In [1]: import numpy as np

In [2]: from numpy import linalg as LA

In [3]: np.set_printoptions(precision=1, suppress=True, linewidth=160, legacy="1.25")

In [4]: X = np.array([[3.0, 5.0, 0.0, 0.0, 0.0, 0.0, 0.0, 0.0],
   ...:     [5.0, 1.0, 5.0, 0.0, 0.0, 0.0, 0.0, 0.0],
   ...:     [0.0, 5.0, 1.0, 5.0, 0.0, 0.0, 0.0, 0.0],
   ...:     [0.0, 0.0, 5.0, 2.0, 5.0, 0.0, 0.0, 0.0],
   ...:     [0.0, 0.0, 0.0, 5.0, 1.0, 5.0, 0.0, 0.0],
   ...:     [0.0, 0.0, 0.0, 0.0, 5.0, 0.0, 5.0, 0.0],
   ...:     [0.0, 0.0, 0.0, 0.0, 0.0, 5.0, 3.0, 5.0],
   ...:     [0.0, 0.0, 0.0, 0.0, 0.0, 0.0, 5.0, 3.0]])

In [5]: O, r_ = LA.qr(X)

In [6]: round(float(abs(r_[0, 0])), 1), round(LA.norm(X[:, 0]), 1)
Out[6]: (5.8, 5.8)

In [7]: np.round(O @ r_, 1) + 0
Out[7]: 
array([[3., 5., 0., 0., 0., 0., 0., 0.],
       [5., 1., 5., 0., 0., 0., 0., 0.],
       [0., 5., 1., 5., 0., 0., 0., 0.],
       [0., 0., 5., 2., 5., 0., 0., 0.],
       [0., 0., 0., 5., 1., 5., 0., 0.],
       [0., 0., 0., 0., 5., 0., 5., 0.],
       [0., 0., 0., 0., 0., 5., 3., 5.],
       [0., 0., 0., 0., 0., 0., 5., 3.]])

In [8]: np.allclose(r_.T @ r_, X.T @ X)
Out[8]: True

In [9]: np.argsort(-LA.norm(X, axis=0).round(6), kind="stable")[:3]
Out[9]: array([6, 3, 1])

In [10]: LA.matrix_rank(X, rtol=0.1)
Out[10]: 7

In [11]: [round(float(x), 1) for x in LA.svd(X, compute_uv=False)[:3]]
Out[11]: [10.8, 9.5, 8.1]

In [12]: Uu, sig, VT = LA.svd(X)

In [13]: np.argmax(sig[:-1] / (sig[1:] + 1e-6)) + 1
Out[13]: 7

In [14]: sig
Out[14]: array([10.8,  9.5,  8.1,  7.1,  6.2,  3.5,  2.8,  0.2])

In [15]: other = Uu[:, :7] @ np.diag(sig[:7]) @ VT[:7]

In [16]: other.round(1) + 0
Out[16]: 
array([[3., 5., 0., 0., 0., 0., 0., 0.],
       [5., 1., 5., 0., 0., 0., 0., 0.],
       [0., 5., 1., 5., 0., 0., 0., 0.],
       [0., 0., 5., 2., 5., 0., 0., 0.],
       [0., 0., 0., 5., 1., 5., 0., 0.],
       [0., 0., 0., 0., 5., 0., 5., 0.],
       [0., 0., 0., 0., 0., 5., 3., 5.],
       [0., 0., 0., 0., 0., 0., 5., 3.]])

In [17]: np.round(LA.norm(X - other, 2), 1), round(float(sig[7]), 1)
Out[17]: (0.2, 0.2)

In [18]: round(float(LA.norm(X - other) / LA.norm(X)), 1)
Out[18]: 0.0

In [19]: LA.matrix_rank(other)
Out[19]: 7

In [20]: LA.matrix_rank(X, rtol=0.05)
Out[20]: 7
